% ipython --no-banner

In [1]: import numpy as np

In [2]: np.set_printoptions(suppress=True, linewidth=200)

In [3]: mat = np.load("case19.npy")

In [4]: mat.round(2)
Out[4]: 
array([[ -5.73,  -3.92, -39.69,   0.23, -13.34,  -5.65, -35.85],
       [ -5.11,  -3.73, -34.45,   0.7 , -11.83,  -4.89, -30.98],
       [ -4.02,  -3.31, -24.88,   1.32,  -9.12,  -3.64, -22.14],
       [ -3.52,  -3.07, -20.41,   1.48,  -7.86,  -3.14, -18.04],
       [ -2.08,  -2.08,  -7.63,   1.07,  -4.2 ,  -2.04,  -6.55],
       [ -1.63,  -1.6 ,  -4.3 ,   0.57,  -3.1 ,  -1.82,  -3.67],
       [ -1.32,  -1.23,  -2.62,   0.19,  -2.4 ,  -1.65,  -2.24],
       [ -1.27,  -1.17,  -2.42,   0.14,  -2.3 ,  -1.62,  -2.08],
       [ -1.24,  -1.14,  -2.3 ,   0.11,  -2.24,  -1.59,  -1.98],
       [ -1.1 ,  -0.97,  -1.79,  -0.02,  -1.95,  -1.48,  -1.55],
       [ -0.78,  -0.63,  -1.01,  -0.2 ,  -1.35,  -1.15,  -0.91],
       [ -0.47,  -0.35,  -0.52,  -0.21,  -0.8 ,  -0.73,  -0.49],
       [ -0.42,  -0.31,  -0.45,  -0.2 ,  -0.7 ,  -0.65,  -0.43],
       [ -0.28,  -0.2 ,  -0.3 ,  -0.15,  -0.48,  -0.46,  -0.29],
       [ -0.23,  -0.16,  -0.24,  -0.13,  -0.39,  -0.37,  -0.23],
       [  1.34,   0.7 ,   1.39,   1.4 ,   2.21,   2.45,   1.51],
       [  2.68,   1.18,   3.16,   3.35,   4.42,   5.12,   3.51],
       [  2.7 ,   1.19,   3.18,   3.37,   4.45,   5.15,   3.53],
       [  3.24,   1.35,   4.01,   4.23,   5.34,   6.25,   4.46],
       [  3.56,   1.44,   4.52,   4.75,   5.88,   6.91,   5.04],
       [  3.95,   1.54,   5.18,   5.41,   6.54,   7.72,   5.77],
       [  7.02,   2.19,  11.09,  10.85,  11.73,  14.14,  12.29],
       [  8.2 ,   2.4 ,  13.65,  13.03,  13.76,  16.63,  15.09],
       [  8.38,   2.43,  14.05,  13.37,  14.06,  17.01,  15.53],
       [ 14.72,   3.28,  29.69,  25.57,  25.11,  30.49,  32.38],
       [ 15.83,   3.4 ,  32.65,  27.74,  27.06,  32.85,  35.54],
       [ 20.13,   3.83,  44.6 ,  36.26,  34.67,  42.01,  48.27]])

In [5]: # rank 3

In [6]: cen = mat - mat.mean(axis=0)

In [7]: vecs = np.linalg.svd(cen)[2][:3]

In [8]: A2 = cen - cen @ vecs.T @ vecs

In [9]: np.linalg.norm(A2, axis=1).round(6).argmax()
Out[9]: np.int64(0)

In [10]: np.round(np.diag(vecs.T @ vecs), 2)
Out[10]: array([0.15, 0.25, 0.55, 0.73, 0.41, 0.44, 0.47])

In [11]: print(round(float(np.linalg.norm(A2) / np.linalg.norm(cen)), 2))
0.0

In [12]: A2 = mat / np.sqrt((mat ** 2).mean(axis=1, keepdims=True))

In [13]: A2[21].round(2)
Out[13]: array([0.66, 0.21, 1.05, 1.03, 1.11, 1.34, 1.16])

In [14]: np.round(np.linalg.norm(A2, axis=1), 2)
Out[14]: array([2.65, 2.65, 2.65, 2.65, 2.65, 2.65, 2.65, 2.65, 2.65, 2.65, 2.65, 2.65, 2.65, 2.65, 2.65, 2.65, 2.65, 2.65, 2.65, 2.65, 2.65, 2.65, 2.65, 2.65, 2.65, 2.65, 2.65])

In [15]: np.linalg.lstsq(mat[:-1].T, mat[-1])[2]
Out[15]: np.int32(3)

In [16]: np.abs(np.diag(np.linalg.qr(mat)[1])) > 1e-9
Out[16]: array([ True,  True,  True, False, False, False, False])

In [17]: print(np.unique(mat.round(6), axis=0).shape)
(27, 7)

In [18]: print(round(float(np.trace(np.linalg.pinv(mat) @ mat)), 2))
3.0

In [19]: print(np.allclose(mat[:-1].T @ np.linalg.lstsq(mat[:-1].T, mat[-1])[0], mat[-1]))
True

In [20]: A = np.array([[-3, -4, 3, 4, 1],
    ...:     [-3, 0, 1, -1, 4],
    ...:     [1, 1, -5, -3, -5],
    ...:     [-4, 5, -4, 3, 0],
    ...:     [1, 3, 1, -5, 2]])

In [21]: A2 = np.linalg.inv(A)

In [22]: round(np.linalg.det(A) * np.linalg.det(A2), 2)
Out[22]: np.float64(1.0)

In [23]: np.round(np.linalg.inv(A2), 2) + 0
Out[23]: 
array([[-3., -4.,  3.,  4.,  1.],
       [-3.,  0.,  1., -1.,  4.],
       [ 1.,  1., -5., -3., -5.],
       [-4.,  5., -4.,  3.,  0.],
       [ 1.,  3.,  1., -5.,  2.]])
